$ python -q
>>> import numpy as np
>>> from numpy import linalg as LA
>>> np.set_printoptions(precision=2, suppress=True, linewidth=160)
>>> def tidy(a):
...     return np.round(a, 2) + 0
... 
>>> feats = np.load("m.npy")
>>> feats
array([[-1, -3, -1, -3],
       [-2,  1, -2,  1],
       [-1, -3, -1, -3],
       [-2,  1, -2,  1]])
>>> rng = np.random.default_rng(57851)
>>> labels = rng.permutation(4)
>>> labels
array([3, 1, 2, 0])
>>> A2 = feats[labels][:, labels]
>>> np.diag(A2)
array([ 1,  1, -1, -1])
>>> tidy(LA.det(A2)), tidy(LA.det(feats[labels]))
(np.float64(0.0), np.float64(0.0))
>>> left, sv, Vt = LA.svd(feats)
>>> tidy(sv)
array([6.39, 4.39, 0.  , 0.  ])
>>> A2 = left[:, :2] @ np.diag(sv[:2]) @ Vt[:2]
>>> tidy(LA.norm(feats - A2, 2)), tidy(sv[2])
(np.float64(0.0), np.float64(0.0))
>>> LA.matrix_rank(feats, rtol=0.05)
np.int64(2)
>>> A2 = feats / LA.norm(feats, axis=1, keepdims=True)
>>> C2 = A2 @ A2.T
>>> tidy(np.degrees(np.arccos(np.clip(C2[3, 2], -1, 1))))
np.float64(98.13)
>>> tidy(LA.norm(A2, axis=1))
array([1., 1., 1., 1.])
>>> m1 = np.loadtxt("data.csv", delimiter=",")
>>> m1
array([[ 0.,  5.,  0., -2., -2., -5., -6., -1., -1.,  1.,  0., -5., -4.,  1.],
       [-5.,  0., -3.,  2.,  2., -3.,  0.,  1.,  1.,  3.,  1.,  0., -4., -3.],
       [ 0.,  3.,  0., -3.,  3., -2.,  2., -4., -2.,  0., -1.,  0., -2.,  1.],
       [ 2., -2.,  3.,  0.,  2.,  0., -1., -1., -4.,  1.,  3.,  5., -2.,  0.],
       [ 2., -2., -3., -2.,  0.,  0.,  2., -3.,  4., -2.,  5., -1., -4., -3.],
       [ 5.,  3.,  2.,  0.,  0.,  0., -2., -1.,  2.,  1., -3.,  1., -3.,  0.],
       [ 6.,  0., -2.,  1., -2.,  2.,  0.,  4.,  2., -2., -4.,  0.,  0.,  5.],
       [ 1., -1.,  4.,  1.,  3.,  1., -4.,  0.,  5.,  2., -3., -4.,  1.,  1.],
       [ 1., -1.,  2.,  4., -4., -2., -2., -5.,  0.,  4.,  1., -4.,  1., -1.],
       [-1., -3.,  0., -1.,  2., -1.,  2., -2., -4.,  0.,  1.,  1.,  0.,  0.],
       [ 0., -1.,  1., -3., -5.,  3.,  4.,  3., -1., -1.,  0., -2., -4.,  0.],
       [ 5.,  0.,  0., -5.,  1., -1.,  0.,  4.,  4., -1.,  2.,  0.,  4., -3.],
       [ 4.,  4.,  2.,  2.,  4.,  3.,  0., -1., -1.,  0.,  4., -4.,  0.,  1.],
       [-1.,  3., -1.,  0.,  3.,  0., -5., -1.,  1.,  0.,  0.,  3., -1.,  0.]])
>>> Q, Rm = LA.qr(m1)
>>> Q.shape, Rm.shape
((14, 14), (14, 14))
>>> tidy(abs(Rm[0, 0])), tidy(LA.norm(m1[:, 0]))
(np.float64(11.79), np.float64(11.79))
>>> np.trace(Q @ Q.T)
np.float64(14.0)
